$ python -q
>>> import numpy as np
>>> np.set_printoptions(suppress=True, linewidth=120)
>>> data = np.diag(5 * np.array([-2, 1, 0, 0, 1, -2, 0, -1, 0])) + np.array([[0, 1, 2, 1, 1, 1, 2, 1, 2],
...     [1, 2, 1, 1, 2, 1, 2, 2, 2],
...     [1, 2, 1, 0, 2, 2, 2, 0, 2],
...     [0, 1, 2, 1, 2, 2, 0, 0, 1],
...     [2, 2, 1, 0, 1, 0, 1, 1, 0],
...     [1, 1, 2, 2, 2, 1, 2, 2, 0],
...     [2, 2, 1, 2, 2, 1, 0, 0, 2],
...     [0, 1, 2, 0, 1, 0, 0, 0, 2],
...     [1, 0, 1, 0, 0, 2, 1, 2, 1]])
>>> data
array([[-10,   1,   2,   1,   1,   1,   2,   1,   2],
       [  1,   7,   1,   1,   2,   1,   2,   2,   2],
       [  1,   2,   1,   0,   2,   2,   2,   0,   2],
       [  0,   1,   2,   1,   2,   2,   0,   0,   1],
       [  2,   2,   1,   0,   6,   0,   1,   1,   0],
       [  1,   1,   2,   2,   2,  -9,   2,   2,   0],
       [  2,   2,   1,   2,   2,   1,   0,   0,   2],
       [  0,   1,   2,   0,   1,   0,   0,  -5,   2],
       [  1,   0,   1,   0,   0,   2,   1,   2,   1]])
>>> def softmax(z):
...     e = np.exp(z - z.max(axis=-1, keepdims=True))
...     return e / e.sum(axis=-1, keepdims=True)
... 
>>> np.round(softmax(10 * data[5]), 2) + 0
array([0. , 0. , 0.2, 0.2, 0.2, 0. , 0.2, 0.2, 0. ])
>>> S = data @ data.T / np.sqrt(9)
>>> print(np.round(softmax(S)[5] @ data, 2) + 0)
[ 1.  1.  2.  2.  2. -9.  2.  2.  0.]
>>> print(softmax(S).round(6).argmax(axis=1))
[0 1 1 1 4 5 1 7 1]
>>> data @ data
array([[112,  10,  -6,  -2,  11,  -6,  -9,  -6,  -5],
       [  9,  64,  24,  15,  39,   9,  24,  13,  29],
       [  5,  27,  15,  11,  27,  -7,  16,  15,  14],
       [ 10,  18,  12,   6,  24,  -9,  13,  10,   8],
       [ -3,  33,  16,   6,  47,   7,  16,   7,  14],
       [ -8,  15,  -1, -10,  11,  93,  -8, -23,  18],
       [-10,  25,  17,   8,  26,   5,  16,  14,  14],
       [  7,   8,  -4,   1,   7,   9,   9,  32,  -2],
       [ -4,   9,  13,   7,  11, -12,   9,  -3,  11]])
>>> round(float(np.abs(np.linalg.eigvals(data)).max()), 2)
11.55
>>> np.allclose(data, data.T)
False
